$ python -q
>>> import numpy as np
>>> np.set_printoptions(suppress=True, linewidth=160)
>>> def rnd(a):
...     return np.round(a, 4) + 0
... 
>>> K = np.loadtxt("run19.csv", delimiter=",")
>>> K
array([[  0.,   0.,   0.],
       [  0.,   0.,   0.],
       [ 16.,  12., -20.],
       [  8.,   6., -10.],
       [ 12.,   9., -15.]])
>>> # rows 0 and 1 are equal
>>> rank = np.linalg.matrix_rank(K)
>>> rank
np.int64(1)
>>> N = np.linalg.svd(K)[2][rank:].T
>>> [int(np.linalg.matrix_rank(K[:, :j + 1])) for j in range(3)]
[1, 1, 1]
>>> np.allclose(K @ N, 0)
True
>>> [int(np.linalg.matrix_rank(np.delete(K, i, axis=0))) for i in range(5)]
[1, 1, 1, 1, 1]
>>> np.linalg.matrix_rank(K.T @ K), np.linalg.matrix_rank(K @ K.T)
(np.int64(1), np.int64(1))
>>> rng = np.random.default_rng(896460)
>>> other = K + rng.integers(-2, 3, (5, 1)) @ rng.integers(-2, 3, (1, 3))
>>> other
array([[  1.,   2.,  -1.],
       [ -1.,  -2.,   1.],
       [ 15.,  10., -19.],
       [  6.,   2.,  -8.],
       [ 11.,   7., -14.]])
>>> rnd(np.linalg.svd(other - K, compute_uv=False))
array([6.9282, 0.    , 0.    ])
>>> rnd(np.linalg.svd(other, compute_uv=False))
array([34.0709,  2.678 ,  0.    ])
>>> np.unravel_index(np.abs(other).argmax(), other.shape)
(np.int64(2), np.int64(2))
>>> np.abs(other).max()
np.float64(19.0)
>>> np.diff(other, axis=0)
array([[ -2.,  -4.,   2.],
       [ 16.,  12., -20.],
       [ -9.,  -8.,  11.],
       [  5.,   5.,  -6.]])
>>> other[:, 3]
Traceback (most recent call last):
  File "<python-input-21>", line 1, in <module>
    other[:, 3]
    ~~~~~^^^^^^
IndexError: index 3 is out of bounds for axis 1 with size 3
>>> np.zeros(5, 3)
Traceback (most recent call last):
  File "<python-input-22>", line 1, in <module>
    np.zeros(5, 3)
    ~~~~~~~~^^^^^^
TypeError: Cannot interpret '3' as a data type
>>> other.sum(axis=0)
array([ 32.,  19., -41.])
